$ ipython --no-banner

In [1]: import numpy as np

In [2]: import numpy.linalg as la

In [3]: np.set_printoptions(precision=3, suppress=True, linewidth=100, floatmode="fixed")

In [4]: mat = np.loadtxt("out10.csv", delimiter=",")

In [5]: mat
Out[5]: 
array([[ 1.000,  3.000,  3.000,  1.000,  0.000,  1.000],
       [ 4.000,  3.000,  4.000,  4.000,  2.000,  6.000],
       [ 0.000,  2.000,  2.000,  1.000,  1.000,  2.000],
       [ 0.000,  2.000,  2.000,  1.000,  1.000,  2.000],
       [ 1.000,  4.000,  3.000,  1.000,  1.000,  3.000],
       [ 4.000,  6.000,  6.000,  5.000,  4.000, 10.000],
       [ 2.000,  5.000,  4.000,  1.000,  0.000,  1.000],
       [ 2.000,  5.000,  4.000,  1.000,  0.000,  1.000],
       [ 3.000,  4.000,  2.000,  3.000,  1.000,  5.000],
       [ 1.000,  3.000,  3.000,  1.000,  0.000,  1.000],
       [ 1.000,  2.000,  4.000,  2.000,  3.000,  5.000],
       [ 4.000,  5.000,  3.000,  3.000,  0.000,  3.000],
       [ 1.000,  2.000,  1.000,  0.000,  0.000,  0.000],
       [ 1.000,  0.000,  2.000,  1.000,  2.000,  3.000],
       [ 0.000,  0.000,  0.000,  0.000,  0.000,  0.000],
       [ 3.000,  5.000,  6.000,  2.000,  2.000,  4.000],
       [ 1.000,  3.000,  3.000,  1.000,  0.000,  1.000],
       [ 2.000,  5.000,  7.000,  3.000,  3.000,  6.000],
       [ 2.000,  8.000,  6.000,  2.000,  2.000,  5.000],
       [ 2.000,  6.000,  7.000,  3.000,  4.000,  8.000],
       [ 1.000,  5.000,  5.000,  2.000,  1.000,  3.000],
       [ 0.000,  0.000,  0.000,  0.000,  0.000,  0.000],
       [ 0.000,  1.000,  0.000,  0.000,  1.000,  2.000],
       [ 1.000,  3.000,  1.000,  0.000,  1.000,  2.000],
       [ 1.000,  2.000,  4.000,  2.000,  3.000,  5.000]])

In [6]: # row 3 repeats row 2

In [7]: P = mat @ la.solve(mat.T @ mat, mat.T)

In [8]: np.round(P @ mat[:, 4], 3) + 0
Out[8]: 
array([0.000, 2.000, 1.000, 1.000, 1.000, 4.000, 0.000, 0.000, 1.000, 0.000, 3.000, 0.000, 0.000,
       2.000, 0.000, 2.000, 0.000, 3.000, 2.000, 4.000, 1.000, 0.000, 1.000, 1.000, 3.000])

In [9]: np.round(np.trace(P), 3)
Out[9]: np.float64(6.0)
